$ ipython --no-banner

In [1]: import numpy as np

In [2]: from numpy import linalg as LA

In [3]: np.set_printoptions(precision=3, suppress=True, linewidth=160)

In [4]: def rnd(a):
   ...:     return np.round(a, 3) + 0
   ...: 

In [5]: M2 = np.array([[0.0, 0.6],
   ...:     [0.1, -0.1],
   ...:     [-0.6, -0.4],
   ...:     [0.9, -1.0],
   ...:     [0.0, -3.1],
   ...:     [0.4, -1.9],
   ...:     [-0.7, 0.4],
   ...:     [-0.9, -0.8]])

In [6]: W2 = np.array([[1.2, -0.2, 2.0, 0.4], [1.1, -1.4, -0.2, 0.9]])

In [7]: K = M2 @ W2

In [8]: rnd(K)
Out[8]: 
array([[ 0.66, -0.84, -0.12,  0.54],
       [ 0.01,  0.12,  0.22, -0.05],
       [-1.16,  0.68, -1.12, -0.6 ],
       [-0.02,  1.22,  2.  , -0.54],
       [-3.41,  4.34,  0.62, -2.79],
       [-1.61,  2.58,  1.18, -1.55],
       [-0.4 , -0.42, -1.48,  0.08],
       [-1.96,  1.3 , -1.64, -1.08]])

In [9]: rnd(K @ LA.pinv(K) @ K)
Out[9]: 
array([[ 0.66, -0.84, -0.12,  0.54],
       [ 0.01,  0.12,  0.22, -0.05],
       [-1.16,  0.68, -1.12, -0.6 ],
       [-0.02,  1.22,  2.  , -0.54],
       [-3.41,  4.34,  0.62, -2.79],
       [-1.61,  2.58,  1.18, -1.55],
       [-0.4 , -0.42, -1.48,  0.08],
       [-1.96,  1.3 , -1.64, -1.08]])

In [10]: np.unique(K.round(6), axis=0).shape
Out[10]: (8, 4)

In [11]: F = np.loadtxt("a.csv", delimiter=",")

In [12]: F
Out[12]: 
array([[ 5., -3.,  5., -3.,  5., -3.],
       [ 6., -4.,  6., -4.,  6., -4.],
       [-9., -8., -9., -8., -9., -8.],
       [ 5., -3.,  5., -3.,  5., -3.],
       [ 6., -4.,  6., -4.,  6., -4.],
       [-9., -8., -9., -8., -9., -8.]])

In [13]: # rows 0 and 3 are equal

In [14]: rk = LA.matrix_rank(F)

In [15]: rk
Out[15]: np.int64(2)

In [16]: null = LA.svd(F)[2][rk:].T

In [17]: LA.matrix_rank(F.T @ F), LA.matrix_rank(F @ F.T)
Out[17]: (np.int64(2), np.int64(2))

In [18]: [int(LA.matrix_rank(F[:i])) for i in range(1, len(F) + 1)]
Out[18]: [1, 2, 2, 2, 2, 2]

In [19]: null.shape
Out[19]: (6, 4)

In [20]: [int(LA.matrix_rank(np.delete(F, i, axis=0))) for i in range(6)]
Out[20]: [2, 2, 2, 2, 2, 2]

In [21]: rnd(F @ null)
Out[21]: 
array([[0., 0., 0., 0.],
       [0., 0., 0., 0.],
       [0., 0., 0., 0.],
       [0., 0., 0., 0.],
       [0., 0., 0., 0.],
       [0., 0., 0., 0.]])

In [22]: W0 = np.load("layer19.npy")

In [23]: W0
Out[23]: 
array([[ 0., -1.,  0.,  0., -1., -1.,  0., -1.,  0.,  0.],
       [-1.,  0.,  0.,  0., -1., -1.,  0., -1.,  0.,  0.],
       [ 0.,  0.,  0., -1.,  0.,  0., -1.,  0., -1., -1.],
       [ 0.,  0., -1.,  0.,  0.,  0., -1.,  0., -1., -1.],
       [-1., -1.,  0.,  0.,  0., -1.,  0., -1.,  0.,  0.],
       [-1., -1.,  0.,  0., -1.,  0.,  0., -1.,  0.,  0.],
       [ 0.,  0., -1., -1.,  0.,  0.,  0.,  0., -1., -1.],
       [-1., -1.,  0.,  0., -1., -1.,  0.,  0.,  0.,  0.],
       [ 0.,  0., -1., -1.,  0.,  0., -1.,  0.,  0., -1.],
       [ 0.,  0., -1., -1.,  0.,  0., -1.,  0., -1.,  0.]])

In [24]: # equal to its transpose

In [25]: rnd(LA.det(W0))
Out[25]: np.float64(16.0)

In [26]: W0 @ W0
Out[26]: 
array([[4., 3., 0., 0., 3., 3., 0., 3., 0., 0.],
       [3., 4., 0., 0., 3., 3., 0., 3., 0., 0.],
       [0., 0., 4., 3., 0., 0., 3., 0., 3., 3.],
       [0., 0., 3., 4., 0., 0., 3., 0., 3., 3.],
       [3., 3., 0., 0., 4., 3., 0., 3., 0., 0.],
       [3., 3., 0., 0., 3., 4., 0., 3., 0., 0.],
       [0., 0., 3., 3., 0., 0., 4., 0., 3., 3.],
       [3., 3., 0., 0., 3., 3., 0., 4., 0., 0.],
       [0., 0., 3., 3., 0., 0., 3., 0., 4., 3.],
       [0., 0., 3., 3., 0., 0., 3., 0., 3., 4.]])

In [27]: np.flatnonzero(LA.matrix_power((W0 != 0) + (W0.T != 0) + np.eye(10), 10)[2])
Out[27]: array([2, 3, 6, 8, 9])

In [28]: (LA.matrix_power((W0 != 0) + (W0.T != 0) + np.eye(10), 10) > 0).astype(int)
Out[28]: 
array([[1, 1, 0, 0, 1, 1, 0, 1, 0, 0],
       [1, 1, 0, 0, 1, 1, 0, 1, 0, 0],
       [0, 0, 1, 1, 0, 0, 1, 0, 1, 1],
       [0, 0, 1, 1, 0, 0, 1, 0, 1, 1],
       [1, 1, 0, 0, 1, 1, 0, 1, 0, 0],
       [1, 1, 0, 0, 1, 1, 0, 1, 0, 0],
       [0, 0, 1, 1, 0, 0, 1, 0, 1, 1],
       [1, 1, 0, 0, 1, 1, 0, 1, 0, 0],
       [0, 0, 1, 1, 0, 0, 1, 0, 1, 1],
       [0, 0, 1, 1, 0, 0, 1, 0, 1, 1]])

In [29]: ev, evecs = LA.eigh(W0)

In [30]: vec = np.array([3, 1, 3, 1, 1, 0, 1, 1, 1, 3])

In [31]: np.abs(W0).sum(axis=1).max(), np.abs(ev).max()
Out[31]: (np.float64(4.0), np.float64(4.0))

In [32]: rnd(LA.eigvalsh(W0[1:, 1:]))
Out[32]: array([-4., -3.,  1.,  1.,  1.,  1.,  1.,  1.,  1.])

In [33]: rnd(vec @ W0 @ vec / (vec @ vec)), ev[0], rnd(ev[-1])
Out[33]: (np.float64(-2.545), np.float64(-4.0), np.float64(1.0))

In [34]: rnd(evecs * np.abs(ev) @ evecs.T)
Out[34]: 
array([[1.6, 0.6, 0. , 0. , 0.6, 0.6, 0. , 0.6, 0. , 0. ],
       [0.6, 1.6, 0. , 0. , 0.6, 0.6, 0. , 0.6, 0. , 0. ],
       [0. , 0. , 1.6, 0.6, 0. , 0. , 0.6, 0. , 0.6, 0.6],
       [0. , 0. , 0.6, 1.6, 0. , 0. , 0.6, 0. , 0.6, 0.6],
       [0.6, 0.6, 0. , 0. , 1.6, 0.6, 0. , 0.6, 0. , 0. ],
       [0.6, 0.6, 0. , 0. , 0.6, 1.6, 0. , 0.6, 0. , 0. ],
       [0. , 0. , 0.6, 0.6, 0. , 0. , 1.6, 0. , 0.6, 0.6],
       [0.6, 0.6, 0. , 0. , 0.6, 0.6, 0. , 1.6, 0. , 0. ],
       [0. , 0. , 0.6, 0.6, 0. , 0. , 0.6, 0. , 1.6, 0.6],
       [0. , 0. , 0.6, 0.6, 0. , 0. , 0.6, 0. , 0.6, 1.6]])

In [35]: np.all(LA.eigvalsh(W0) > 0)
Out[35]: np.False_

In [36]: arr = np.load("block6.npy")

In [37]: arr
Out[37]: 
array([[-9,  3,  7,  8, -6,  1],
       [ 3, -9,  3,  7,  8, -6],
       [ 7,  3, -9,  3,  7,  8],
       [ 8,  7,  3, -9,  3,  7],
       [-6,  8,  7,  3, -9,  3],
       [ 1, -6,  8,  7,  3, -9]])

In [38]: # equal to its transpose

In [39]: w1 = np.array([[3, 3], [0, 2], [2, 2], [2, 2], [0, 1], [1, 3]])

In [40]: beta = np.array([-1, 4])

In [41]: hid = np.maximum(arr @ w1 + beta, 0)

In [42]: LA.matrix_rank(hid)
Out[42]: np.int64(2)

In [43]: W2 = np.array([[0, 2], [1, 2]])

In [44]: hid @ W2
Out[44]: 
array([[ 10,  26],
       [  5,  54],
       [ 50, 132],
       [ 54, 144],
       [ 22,  52],
       [  1,  48]])

In [45]: w1 @ W2
Out[45]: 
array([[ 3, 12],
       [ 2,  4],
       [ 2,  8],
       [ 2,  8],
       [ 1,  2],
       [ 3,  8]])

In [46]: Q, evecs = LA.qr(arr[:, :5])[0], LA.qr(arr[:, 5:])[0]

In [47]: sv = LA.svd(Q.T @ evecs, compute_uv=False)

In [48]: (sv > 0.9).sum()
Out[48]: np.int64(1)

In [49]: rnd(np.degrees(np.arccos(sv.clip(0, 1))))
Out[49]: array([4.114])

In [50]: rnd(LA.norm(Q @ Q.T - evecs @ evecs.T, 2))
Out[50]: np.float64(1.0)

In [51]: rnd(sv)
Out[51]: array([0.997])

In [52]: M2 = LA.inv(arr)

In [53]: rnd(LA.slogdet(arr)[0])
Out[53]: np.float64(-1.0)

In [54]: rnd(LA.inv(M2))
Out[54]: 
array([[-9.,  3.,  7.,  8., -6.,  1.],
       [ 3., -9.,  3.,  7.,  8., -6.],
       [ 7.,  3., -9.,  3.,  7.,  8.],
       [ 8.,  7.,  3., -9.,  3.,  7.],
       [-6.,  8.,  7.,  3., -9.,  3.],
       [ 1., -6.,  8.,  7.,  3., -9.]])

In [55]: rnd(np.abs(LA.eigvals(arr)).max())
Out[55]: np.float64(25.475)

In [56]: np.allclose(arr @ arr.T, arr.T @ arr)
Out[56]: True

In [57]: def softmax(z):
    ...:     e = np.exp(z - z.max(axis=-1, keepdims=True))
    ...:     return e / e.sum(axis=-1, keepdims=True)
    ...: 

In [58]: rnd(softmax(arr).sum(axis=1))
Out[58]: array([1., 1., 1., 1., 1., 1.])

In [59]: att = arr @ arr.T / np.sqrt(6)

In [60]: rnd(softmax(att + np.triu(np.full(att.shape, -np.inf), 1)))
Out[60]: 
array([[1., 0., 0., 0., 0., 0.],
       [0., 1., 0., 0., 0., 0.],
       [0., 0., 1., 0., 0., 0.],
       [0., 0., 0., 1., 0., 0.],
       [0., 0., 0., 0., 1., 0.],
       [0., 0., 0., 0., 0., 1.]])

In [61]: softmax(att).round(6).argmax(axis=1)
Out[61]: array([0, 1, 2, 3, 4, 5])

In [62]: rnd(softmax(att)[4] @ arr)
Out[62]: array([-6.,  8.,  7.,  3., -9.,  3.])

In [63]: Q, _ = LA.qr(np.array([[0.6, -1.4, 0.5, -2.3, -0.3, -0.3, -1.2],
    ...:     [-1.7, 0.1, -2.0, 1.1, 0.0, 1.2, -1.4],
    ...:     [0.0, 0.4, 0.0, 2.2, 0.0, 0.0, -0.3],
    ...:     [0.9, 0.2, 1.8, -0.8, -1.3, -0.4, -2.0],
    ...:     [0.4, 0.7, -0.7, -1.0, -1.7, 0.6, 1.0],
    ...:     [-0.5, 0.2, 0.6, 1.2, 0.2, 0.3, 0.5],
    ...:     [-0.1, 0.3, -0.1, 0.6, 0.9, 0.4, -0.3],
    ...:     [0.1, 1.1, -2.0, -0.9, 1.1, -0.7, -0.3],
    ...:     [-0.1, -0.9, -0.5, 0.7, 0.4, 0.2, -0.2]]))

In [64]: J = Q @ Q.T

In [65]: rnd(J)
Out[65]: 
array([[ 0.668, -0.004, -0.28 ,  0.132, -0.076, -0.261, -0.021, -0.066,  0.218],
       [-0.004,  0.997, -0.014,  0.013,  0.007,  0.032, -0.006,  0.014,  0.029],
       [-0.28 , -0.014,  0.717,  0.163, -0.031, -0.069, -0.043,  0.008,  0.3  ],
       [ 0.132,  0.013,  0.163,  0.891, -0.006, -0.061,  0.037, -0.043, -0.214],
       [-0.076,  0.007, -0.031, -0.006,  0.96 , -0.165,  0.013, -0.059, -0.032],
       [-0.261,  0.032, -0.069, -0.061, -0.165,  0.312,  0.067, -0.254, -0.203],
       [-0.021, -0.006, -0.043,  0.037,  0.013,  0.067,  0.984,  0.031,  0.078],
       [-0.066,  0.014,  0.008, -0.043, -0.059, -0.254,  0.031,  0.902, -0.113],
       [ 0.218,  0.029,  0.3  , -0.214, -0.032, -0.203,  0.078, -0.113,  0.568]])

In [66]: ev, evecs = LA.eigh(J)

In [67]: vec = np.array([4, 5, 4, -5, -1, 5, 4, 1, -3])

In [68]: rnd(LA.eigvalsh(J[1:, 1:]))
Out[68]: array([0.   , 0.332, 1.   , 1.   , 1.   , 1.   , 1.   , 1.   ])

In [69]: Uu, sv, Vt = LA.svd(J)

In [70]: np.argmax(sv[:-1] / (sv[1:] + 1e-6)) + 1
Out[70]: np.int64(7)

In [71]: M2 = Uu[:, :7] @ np.diag(sv[:7]) @ Vt[:7]

In [72]: LA.matrix_rank(J, rtol=0.05)
Out[72]: np.int64(7)

In [73]: rnd(M2)
Out[73]: 
array([[ 0.668, -0.004, -0.28 ,  0.132, -0.076, -0.261, -0.021, -0.066,  0.218],
       [-0.004,  0.997, -0.014,  0.013,  0.007,  0.032, -0.006,  0.014,  0.029],
       [-0.28 , -0.014,  0.717,  0.163, -0.031, -0.069, -0.043,  0.008,  0.3  ],
       [ 0.132,  0.013,  0.163,  0.891, -0.006, -0.061,  0.037, -0.043, -0.214],
       [-0.076,  0.007, -0.031, -0.006,  0.96 , -0.165,  0.013, -0.059, -0.032],
       [-0.261,  0.032, -0.069, -0.061, -0.165,  0.312,  0.067, -0.254, -0.203],
       [-0.021, -0.006, -0.043,  0.037,  0.013,  0.067,  0.984,  0.031,  0.078],
       [-0.066,  0.014,  0.008, -0.043, -0.059, -0.254,  0.031,  0.902, -0.113],
       [ 0.218,  0.029,  0.3  , -0.214, -0.032, -0.203,  0.078, -0.113,  0.568]])

In [74]: rnd(np.abs(J - M2).max())
Out[74]: np.float64(0.0)

In [75]: rnd(LA.norm(J - M2, 2)), rnd(sv[7])
Out[75]: (np.float64(0.0), np.float64(0.0))

In [76]: LA.matrix_rank(M2)
Out[76]: np.int64(7)
